% ipython --no-banner

In [1]: import numpy as np

In [2]: from numpy import linalg as LA

In [3]: np.set_printoptions(suppress=True, linewidth=100)

In [4]: def rnd(a):
   ...:     return np.round(a, 2) + 0
   ...: 

In [5]: M = np.loadtxt("sample3.csv", delimiter=",")

In [6]: M
Out[6]: 
array([[ 1.9,  1.2,  1.5, -0.2,  0.4],
       [ 0. , -1.2, -0.8,  1.2, -1.2],
       [-2.1, -1.4,  0.4, -0.1,  0.8],
       [ 0.3,  0. ,  0. ,  0.4,  0.6],
       [ 0.9, -0.9, -0.7,  0.1,  1. ],
       [-0.2, -0.9,  0.7,  0.5, -2.2],
       [ 1.2,  0.9,  7.2, -0.9, -4.5],
       [ 0.2,  0.3, -1.9,  0.9, -1.3],
       [-0.2, -0.8, -0.8,  0.6, -0.6],
       [ 0.2,  1.5, -0.6,  3. ,  0.5],
       [ 1.1,  0.9,  0.4,  0.8,  0.9],
       [-0.1, -1.7,  0. ,  0.5,  1.5],
       [ 0.9,  0.1, -0.7, -1.6,  1.2],
       [ 1.3, -1.1, -1.3,  0.3, -0.1],
       [-0.4,  0.1, -2.5,  0.3,  1.3],
       [-0.6,  0.3, -1.6,  0.9,  0.6],
       [ 0.4,  0.3, -0.4,  0.4, -0.2]])

In [7]: vec = np.array([-5, 5, 4, 4, 0])

In [8]: rhs = M @ vec

In [9]: rnd(LA.solve(M.T @ M, M.T @ rhs))
Out[9]: array([-5.,  5.,  4.,  4.,  0.])

In [10]: LA.solve(M, rhs)
LinAlgError: Last 2 dimensions of the array must be square


In [11]: rnd(LA.lstsq(M, rhs)[0])
Out[11]: array([-5.,  5.,  4.,  4.,  0.])

In [12]: rng = np.random.default_rng(44270)

In [13]: rhs = rhs + 0.3 * rng.normal(size=17)

In [14]: rnd(rhs)
Out[14]: 
array([  1.7 ,  -4.38,   5.  ,  -0.04, -11.26,   1.77,  24.1 ,  -3.28,  -3.95,  16.04,   3.82,
        -5.82, -13.25, -15.86,  -6.23,   1.39,  -0.6 ])

In [15]: b, *_ = LA.lstsq(M, rhs)

In [16]: rnd(LA.norm(rhs - M @ b))
Out[16]: np.float64(0.63)

In [17]: rnd(M.T @ (rhs - M @ b))
Out[17]: array([0., 0., 0., 0., 0.])

In [18]: rnd(b)
Out[18]: array([-4.98,  4.89,  4.04,  4.02, -0.04])

In [19]: J = np.loadtxt("mat.csv", delimiter=",")

In [20]: J
Out[20]: 
array([[ -3.,   3.,   1.,   0.,   0.,   0.,   3.,   0.,   1.,  -2.,  -2.,  -2.],
       [ -2.,  -2.,  -1.,   3.,  -1.,  -1.,  -3.,  -2.,  -3.,   1.,  -1.,   3.],
       [  1.,   2.,   1.,   1.,   3.,  -1.,  -3.,   0.,   0.,  -3.,   0.,   3.],
       [ -1.,   0.,   2.,   0.,   1.,   2.,   3.,   1.,   3.,   0.,  -1.,  -2.],
       [  1.,  -3.,  -2.,  -3.,  -3.,  -2.,   2.,   2.,  -2.,   2.,  -2.,   0.],
       [  0.,   1.,   2.,  -3.,  -3.,  -3.,  -1.,   3.,   2.,  -2.,  -2.,   0.],
       [  2.,   3.,  -3.,  -2.,   1.,   1.,  -1.,   0.,   3.,  -3.,  -1.,  -2.],
       [  2.,   2.,   2.,   2.,   3.,  -1.,  -2.,   1.,   2.,  -2.,   1.,   0.],
       [-11.,  -5.,  -3.,  12.,  -4.,  -4.,  -9.,  -8., -11.,   2.,  -6.,  10.]])

In [21]: J @ J
ValueError: matmul: Input operand 1 has a mismatch in its core dimension 0, with gufunc signature (n?,k),(k,m?)->(n?,m?) (size 9 is different from 12)


In [22]: G = J.T @ J

In [23]: rnd(LA.eigvalsh(G)[::-1])
Out[23]: 
array([824.71, 115.82,  61.65,  58.41,  32.04,   8.19,   6.38,   3.8 ,   0.  ,   0.  ,   0.  ,
         0.  ])

In [24]: rnd(LA.svd(J, compute_uv=False) ** 2)
Out[24]: array([824.71, 115.82,  61.65,  58.41,  32.04,   8.19,   6.38,   3.8 ,   0.  ])

In [25]: m1 = np.load("a.npy")

In [26]: m1
Out[26]: 
array([[ 2.,  0.,  2.,  0.,  3.,  1.,  0.,  1.],
       [ 2.,  3.,  2.,  3.,  3.,  1.,  2.,  3.],
       [ 2.,  1.,  0.,  3.,  0.,  3.,  0.,  1.],
       [ 0.,  0.,  0., -1.,  1., -2., -2.,  0.],
       [ 0.,  0.,  0., -1.,  2.,  1.,  2., -2.],
       [ 0.,  0.,  0.,  2.,  1., -2.,  1., -1.],
       [ 0.,  0.,  0.,  1.,  2.,  0.,  0.,  2.],
       [ 0.,  0.,  0.,  1.,  2., -1.,  0.,  1.]])

In [27]: q, V = LA.qr(m1[:, :5])[0], LA.qr(m1[:, 5:])[0]

In [28]: sv = LA.svd(q.T @ V, compute_uv=False)

In [29]: rnd(LA.norm(q @ q.T - V @ V.T, 2))
Out[29]: np.float64(1.0)

In [30]: rnd(np.degrees(np.arccos(sv.clip(0, 1))))
Out[30]: array([ 0.75, 34.18, 80.88])

In [31]: w1 = np.array([[8, -6, 8], [2, -5, 0], [3, 8, 0], [-7, -8, -5], [2, -7, -3]])

In [32]: b = np.array([5, -1, 0])

In [33]: hid = np.maximum(M @ w1 + b, 0)

In [34]: rnd((hid > 0).mean(axis=0))
Out[34]: array([0.53, 0.18, 0.53])

In [35]: (hid > 0).astype(int)
Out[35]: 
array([[1, 0, 1],
       [0, 0, 0],
       [0, 1, 0],
       [1, 0, 0],
       [1, 0, 1],
       [0, 1, 1],
       [1, 1, 1],
       [0, 0, 1],
       [0, 0, 0],
       [0, 0, 0],
       [1, 0, 1],
       [1, 0, 0],
       [1, 0, 1],
       [1, 0, 1],
       [0, 0, 0],
       [0, 0, 0],
       [1, 0, 1]])

In [36]: cent = np.array([[2, 2, 3], [3, 1, 2], [2, 3, 3]])

In [37]: w1 @ cent
Out[37]: 
array([[ 14,  34,  36],
       [-11,  -1,  -4],
       [ 30,  14,  25],
       [-48, -37, -52],
       [-23, -12, -17]])

In [38]: W0 = np.load("arr.npy")

In [39]: W0
Out[39]: 
array([[ 2.,  5., -3.,  0.,  9., -8., -6.,  8.,  2., -1.],
       [ 4., -2.,  6., -2.,  3., -2., -3., -9., -8., -8.],
       [ 0.,  0.,  2.,  2.,  2.,  2.,  2.,  2.,  0.,  2.],
       [ 0.,  0.,  1.,  1.,  2.,  1.,  0.,  2.,  2.,  0.],
       [ 0.,  0.,  2.,  0.,  0.,  1.,  1.,  0.,  2.,  0.],
       [ 0.,  0.,  0.,  0.,  2.,  1.,  2.,  0.,  1.,  2.],
       [ 0.,  0.,  2.,  1.,  2.,  1.,  1.,  2.,  0.,  2.],
       [ 0.,  0.,  2.,  0.,  2.,  1.,  2.,  0.,  2.,  0.],
       [ 0.,  0.,  0.,  2.,  1.,  2.,  1.,  2.,  1.,  2.],
       [ 0.,  0.,  0.,  2.,  0.,  0.,  2.,  0.,  1.,  2.]])

In [40]: B = W0 + rng.integers(-2, 3, (10, 9)) @ rng.integers(-2, 3, (9, 10))

In [41]: B
Out[41]: 
array([[  8.,  -9.,  -1.,   8.,   3.,  -4.,  -2.,   4.,   2.,  -3.],
       [  9., -13.,   5.,   3.,   3.,   1.,  -4., -12.,  -3., -12.],
       [  3.,   2.,   1.,   5.,   7.,   0.,   2.,  -3.,  -1.,   5.],
       [ -2.,   0.,   4.,  -2.,   2.,  -6.,   5.,  -1., -12.,   7.],
       [ -3.,   6.,  -2.,   3.,   4.,   6.,   2.,   9.,   5.,   3.],
       [ -1.,   4.,   7.,   1.,  15.,   1.,  10.,   1.,  -7.,  12.],
       [ -6.,  -8.,  -7.,  -1.,  -5.,  -2.,  -1.,  -6.,  -3.,  -3.],
       [  1., -12.,  -4.,   0., -13.,  -4.,  -6.,  -8.,   7., -12.],
       [ -2.,  -7.,   3.,  -5.,   2.,   6.,   0.,   3.,  -1.,   2.],
       [  3.,  -6.,   4.,   2.,  -1.,  -8.,  -3.,  -4.,   2.,  -1.]])

In [42]: rnd(LA.svd(B - W0, compute_uv=False))
Out[42]: array([41.09, 23.47, 20.58, 13.73, 12.09,  9.07,  5.14,  3.02,  1.14,  0.  ])

In [43]: LA.matrix_rank(B - W0, tol=1e-8)
Out[43]: np.int64(9)
